$ python -q
>>> import numpy as np
>>> import numpy.linalg as la
>>> np.set_printoptions(precision=3, suppress=True, linewidth=100, legacy="1.25")
>>> def rnd(a):
...     return np.round(a, 3) + 0
... 
>>> m1 = np.array([[2, 0, 0, 2, 2, 0, 0],
...     [0, 2, 0, 0, 0, 0, 2],
...     [0, 0, 2, 0, 0, 2, 0],
...     [3, 0, 0, 1, 1, 0, 0],
...     [3, 0, 0, 3, 0, 0, 0],
...     [0, 0, 2, 0, 0, 0, 0],
...     [0, 3, 0, 0, 0, 0, 0]])
>>> # 3 blocks once reordered
>>> rnd(la.det(m1))
288.0
>>> (la.matrix_power((m1 != 0) + (m1.T != 0) + np.eye(7), 7) > 0).astype(int)
array([[1, 0, 0, 1, 1, 0, 0],
       [0, 1, 0, 0, 0, 0, 1],
       [0, 0, 1, 0, 0, 1, 0],
       [1, 0, 0, 1, 1, 0, 0],
       [1, 0, 0, 1, 1, 0, 0],
       [0, 0, 1, 0, 0, 1, 0],
       [0, 1, 0, 0, 0, 0, 1]])
>>> M2 = la.inv(m1)
>>> print(rnd(la.cond(m1)))
5.112
>>> rnd(la.inv(M2))
array([[2., 0., 0., 2., 2., 0., 0.],
       [0., 2., 0., 0., 0., 0., 2.],
       [0., 0., 2., 0., 0., 2., 0.],
       [3., 0., 0., 1., 1., 0., 0.],
       [3., 0., 0., 3., 0., 0., 0.],
       [0., 0., 2., 0., 0., 0., 0.],
       [0., 3., 0., 0., 0., 0., 0.]])
>>> J = np.loadtxt("case18.csv", delimiter=",")
>>> J
array([[ 1.038,  1.039,  0.064],
       [ 0.904,  1.064, -0.032],
       [ 0.804,  1.2  , -0.111],
       [ 1.04 ,  1.073,  0.075],
       [ 1.042,  1.007, -0.04 ],
       [ 1.92 ,  1.799,  0.027],
       [ 2.007,  1.926, -0.196],
       [ 2.111,  1.942,  0.2  ],
       [ 1.875,  1.817,  0.117],
       [ 1.914,  1.923, -0.069],
       [ 0.985,  1.956,  1.911],
       [ 0.919,  2.064,  2.162],
       [ 0.85 ,  2.121,  2.075],
       [ 1.091,  1.931,  1.921],
       [ 0.863,  2.187,  2.014]])
>>> Xs = J - J.mean(axis=0)
>>> Uu, sig, Vh = la.svd(Xs, full_matrices=False)
>>> rnd(sig ** 2 / (sig ** 2).sum())
array([0.783, 0.209, 0.008])
>>> np.abs(Vh[0]).argmax()
2
>>> np.searchsorted(np.cumsum(sig ** 2) / (sig ** 2).sum(), 0.9) + 1
2
>>> rnd(Vh[0] * np.sign(Vh[0, np.abs(Vh[0]).argmax()]))
array([-0.244,  0.264,  0.933])
>>> (np.sign(Uu[:, 0]) == np.sign(Uu[0, 0])).astype(int)
array([1, 1, 1, 1, 1, 1, 1, 1, 1, 1, 0, 0, 0, 0, 0])
>>> np.abs(Uu[:, 0]).argmax()
11
>>> rnd(np.abs(Vh[-1]))
array([0.574, 0.736, 0.358])
>>> Xs = J - J.mean(axis=0)
>>> vecs = la.svd(Xs)[2][:2]
>>> M2 = Xs - Xs @ vecs.T @ vecs
>>> rnd(np.cov(Xs @ vecs.T, rowvar=False))
array([[1.12 , 0.   ],
       [0.   , 0.299]])
>>> rnd(M2.std(axis=0))
array([0.058, 0.074, 0.036])
